$ ipython --no-banner

In [1]: import numpy as np

In [2]: np.set_printoptions(precision=1, suppress=True, linewidth=120)

In [3]: feats = np.load("run14.npy")

In [4]: print(feats)
[[ -9.5  -9.4  -3.4  -0.3]
 [ -8.4 -11.1  -5.   -1.8]
 [ -7.1 -10.   -4.   -2.1]
 [ -8.3  -8.6  -3.   -2.3]
 [ -6.9 -11.1  -4.8  -0.7]
 [ -3.5  -3.5  40.3  23.8]
 [ -6.8 -10.7  -4.5  -3. ]
 [ -8.9  -9.6  -4.3  -2.2]
 [ -2.9  -4.1  40.2  22.8]
 [ -1.2  -3.9  39.7  23.5]
 [ -9.2  -9.6  -5.7  -1.6]
 [ -9.1  -9.2  -4.4  -2.2]
 [ -9.  -10.9  -2.7  -0.7]
 [ -8.6  -8.5  -4.9  -3.2]
 [ -3.2  -5.7  39.   22.8]
 [ -0.5  -6.   39.3  23.7]
 [ -1.1  -4.1  39.1  23.3]
 [ -9.6  -9.1  -3.6  -3.2]
 [ -6.4  -9.   -4.7  -2.5]
 [ -2.1  -4.4  40.6  24. ]
 [ -1.8  -7.1  39.7  24.1]
 [-10.2 -10.8  -3.1  -2.1]
 [ -7.2 -10.3  -3.8  -0.9]
 [ -1.9  -5.2  40.1  22.7]
 [ -1.4  -5.8  40.1  23.3]]

In [5]: vec = np.array([3, 1, -2, -2])

In [6]: print(feats @ np.eye(4)[0])
[ -9.5  -8.4  -7.1  -8.3  -6.9  -3.5  -6.8  -8.9  -2.9  -1.2  -9.2  -9.1  -9.   -8.6  -3.2  -0.5  -1.1  -9.6  -6.4
  -2.1  -1.8 -10.2  -7.2  -1.9  -1.4]

In [7]: print(np.linalg.norm(feats @ vec) <= np.linalg.norm(feats, 2) * np.linalg.norm(vec) + 1e-9)
True

In [8]: J = np.load("mat.npy")

In [9]: print(J)
[[-0.3  1.5 -0.4  5.1  0.8]
 [-0.6  3.8  0.2 10.   4.3]
 [ 0.2  3.   0.1  6.9  3.2]
 [ 0.1  3.7  0.1  5.6  4.1]]

In [10]: theta = np.radians(30)

In [11]: R = np.eye(5)

In [12]: R[1, 1] = R[4, 4] = np.cos(theta)

In [13]: R[1, 4], R[4, 1] = -np.sin(theta), np.sin(theta)

In [14]: print(R)
[[ 1.   0.   0.   0.   0. ]
 [ 0.   0.9  0.   0.  -0.5]
 [ 0.   0.   1.   0.   0. ]
 [ 0.   0.   0.   1.   0. ]
 [ 0.   0.5  0.   0.   0.9]]

In [15]: A2 = J @ R.T

In [16]: print(np.abs(A2 - J).max(axis=0))
[0.  2.7 0.  0.  1.3]

In [17]: print(np.allclose(np.linalg.norm(J, axis=1), np.linalg.norm(A2, axis=1)))
True

In [18]: print(np.round(np.linalg.det(R), 1), round(float(np.trace(R)), 1))
1.0 4.7

In [19]: print(A2)
[[-0.3  0.9 -0.4  5.1  1.4]
 [-0.6  1.1  0.2 10.   5.6]
 [ 0.2  1.   0.1  6.9  4.3]
 [ 0.1  1.2  0.1  5.6  5.4]]

In [20]: print(np.allclose(J @ J.T, A2 @ A2.T))
True

In [21]: print(J.mean(axis=0))
[-0.1  3.   0.   6.9  3.1]

In [22]: print(J.sum(axis=0))
[-0.6 12.   0.  27.6 12.4]

In [23]: print(np.count_nonzero(J))
20

In [24]: C2 = J.T @ J

In [25]: print(np.round(np.linalg.eigvalsh(C2)[::-1], 1) + 0)
[285.4   5.3   0.4   0.2   0. ]

In [26]: print((J @ J.T).shape)
(4, 4)

In [27]: print(np.linalg.svd(J, compute_uv=False) ** 2)
[285.4   5.3   0.4   0.2]

In [28]: print(C2.round(1) + 0)
[[  0.5  -1.8   0.   -5.6  -1.8]
 [ -1.8  39.4   0.8  87.1  42.3]
 [  0.    0.8   0.2   1.2   1.3]
 [ -5.6  87.1   1.2 205.   92.1]
 [ -1.8  42.3   1.3  92.1  46.2]]

In [29]: w, evecs = np.linalg.eigh(C2)

In [30]: print(np.round(evecs @ np.diag(w) @ evecs.T, 1) + 0)
[[  0.5  -1.8   0.   -5.6  -1.8]
 [ -1.8  39.4   0.8  87.1  42.3]
 [  0.    0.8   0.2   1.2   1.3]
 [ -5.6  87.1   1.2 205.   92.1]
 [ -1.8  42.3   1.3  92.1  46.2]]

In [31]: print(np.round(evecs.T @ C2 @ evecs, 1) + 0)
[[  0.    0.    0.    0.    0. ]
 [  0.    0.2   0.    0.    0. ]
 [  0.    0.    0.4   0.    0. ]
 [  0.    0.    0.    5.3   0. ]
 [  0.    0.    0.    0.  285.4]]

In [32]: print(np.unique(w.round(6) + 0, return_counts=True)[1])
[1 1 1 1 1]

In [33]: print(np.round(np.linalg.svd(C2, compute_uv=False), 1) + 0)
[285.4   5.3   0.4   0.2   0. ]

In [34]: print(w.round(1) + 0)
[  0.    0.2   0.4   5.3 285.4]

In [35]: mat = np.array([[3, 1, 2, 3, 1],
    ...:     [1, 3, 1, 2, 3],
    ...:     [3, 1, 3, 1, 2],
    ...:     [2, 3, 1, 3, 1],
    ...:     [1, 2, 3, 1, 3]])

In [36]: A2 = mat[0, 0] * mat[1:] - np.outer(mat[1:, 0], mat[0])

In [37]: print(A2)
[[ 0  8  1  3  8]
 [ 0  0  3 -6  3]
 [ 0  7 -1  3  1]
 [ 0  5  7  0  8]]

In [38]: print(np.linalg.matrix_rank(A2), np.linalg.matrix_rank(mat))
4 5

In [39]: print(np.flatnonzero(~A2.round(6).any(axis=1)))
[]

In [40]: print(mat[:, 0] / mat[0, 0])
[1.  0.3 1.  0.7 0.3]

In [41]: M = np.loadtxt("m.csv", delimiter=",")

In [42]: print(M)
[[ 4.5 -0.4  8.2  2.3  0.2  3.8 -0.3  0.2  4.3  1.9]
 [ 3.7 -0.8  6.3  3.4  1.1  5.6  0.4  1.9  5.6  0.6]
 [ 5.4  9.3  0.8  1.8 -3.2 -3.2 -1.5 -0.2  1.3  2.5]
 [ 4.3  6.5  1.7  0.  -1.8 -4.6 -1.9 -2.1  1.3  4.1]
 [ 3.2  8.4  2.2 -1.1 -3.6 -2.4 -2.  -3.1  1.3  4.6]
 [ 4.1 -3.5  5.6  0.7  1.3  3.5  0.4  2.6  6.5  1.5]
 [ 4.4  6.6  1.   0.8 -3.9 -4.4 -3.7 -1.5  1.9  4.3]
 [ 4.8  6.8  0.7  0.2 -3.2 -3.5 -1.2 -0.3  3.   3.4]
 [ 1.9 -2.4  6.2  1.5  0.4  4.4  0.8  0.5  7.   2.2]
 [ 2.8 -1.4  7.4 -0.1  2.6  6.1  0.6  1.4  5.   0.8]
 [ 4.5  6.2  1.7  0.6 -3.3 -3.9 -4.1 -2.   2.   2.1]
 [ 3.3  8.5  1.9  0.7 -4.1 -5.1 -1.5  0.3  2.   4.1]
 [ 3.2 -1.6  7.1  0.2  2.9  3.3  0.4  1.5  4.9  1.9]
 [ 2.3 -2.5  6.7  3.4  0.   4.5 -1.7  1.2  6.4  3.7]
 [ 2.8 -1.2  7.4  1.1  1.6  3.7 -0.3 -0.6  5.8  0.2]
 [ 4.1 -1.5  6.7  2.   0.   3.7  1.5  1.4  7.   1. ]
 [ 2.7  7.1  0.7  1.4 -4.7 -4.1 -2.4 -0.4  3.6  2.5]
 [ 4.2 -1.7  7.9  1.4  0.   6.1  1.5  1.1  5.2  1. ]
 [ 5.   8.3  0.4  0.9 -2.7 -1.5 -4.2  0.8  3.6  4.9]
 [ 2.9  0.1  7.2  2.9  1.3  4.4  1.2 -0.9  5.8  1.7]
 [ 3.8  6.4  0.9 -0.3 -3.  -3.3 -2.  -2.5  1.7  2. ]
 [ 3.6  8.3  2.2  2.4 -3.2 -3.8 -4.7 -1.4  0.9  3.8]
 [ 3.1  0.2  6.8  4.5  1.6  3.   1.2  0.   6.5  1.6]
 [ 2.8  7.8  3.1 -0.4 -4.4 -3.9 -2.8 -0.5  1.4  2.6]
 [ 2.3  7.4  3.1  1.1 -2.2 -3.3 -3.7 -2.1  2.1  3.3]
 [ 2.4  0.2  6.   3.   0.6  6.3  1.2  0.5  6.   1.3]
 [ 4.3  6.6  1.1  1.  -3.9 -5.3 -3.2 -1.2  1.8  3.8]
 [ 4.3  6.2  3.7  0.1 -4.2 -5.1 -2.6 -0.4  1.8  3.2]
 [ 5.8 -1.1  6.3  2.   2.8  5.6 -0.4  1.9  5.1  0.9]
 [ 4.2  7.7  3.4  1.8 -3.7 -3.4 -3.2 -2.9  0.7  2.6]
 [ 1.  -1.8  7.8  2.5  0.   5.4 -0.4  1.5  5.8  1.7]
 [ 5.9  5.3  1.1  0.5 -2.6 -5.6 -3.6 -2.5  0.4  4.9]
 [ 5.5  6.5  1.1  1.2 -3.7 -4.8 -0.4 -1.1  1.6  4.8]
 [ 5.4  8.2  2.6  0.4 -4.3 -2.9 -1.7 -0.1  2.9  3. ]
 [ 2.7 -1.9  7.6  1.9  0.1  3.9  3.9 -0.6  6.4  1.4]]

In [43]: C2 = np.cov(M, rowvar=False)

In [44]: print(np.median(M, axis=0))
[ 3.8  6.2  3.4  1.1 -2.2 -2.4 -1.5 -0.3  3.6  2.5]

In [45]: print(np.polyfit(M[:, 4], M[:, 9], 1))
[-0.4  2. ]

In [46]: print(C2.shape)
(10, 10)

In [47]: print(np.corrcoef(M.T))
[[ 1.   0.4 -0.5 -0.2 -0.3 -0.4 -0.3 -0.2 -0.5  0.3]
 [ 0.4  1.  -0.9 -0.5 -0.9 -0.9 -0.8 -0.7 -0.9  0.7]
 [-0.5 -0.9  1.   0.5  0.9  0.9  0.8  0.6  0.8 -0.8]
 [-0.2 -0.5  0.5  1.   0.4  0.5  0.4  0.4  0.6 -0.4]
 [-0.3 -0.9  0.9  0.4  1.   0.9  0.7  0.6  0.8 -0.7]
 [-0.4 -0.9  0.9  0.5  0.9  1.   0.8  0.7  0.9 -0.8]
 [-0.3 -0.8  0.8  0.4  0.7  0.8  1.   0.5  0.8 -0.7]
 [-0.2 -0.7  0.6  0.4  0.6  0.7  0.5  1.   0.7 -0.5]
 [-0.5 -0.9  0.8  0.6  0.8  0.9  0.8  0.7  1.  -0.7]
 [ 0.3  0.7 -0.8 -0.4 -0.7 -0.8 -0.7 -0.5 -0.7  1. ]]

In [48]: print(np.argsort(-M.std(axis=0).round(6), kind="stable"))
[1 5 2 4 8 6 7 9 3 0]
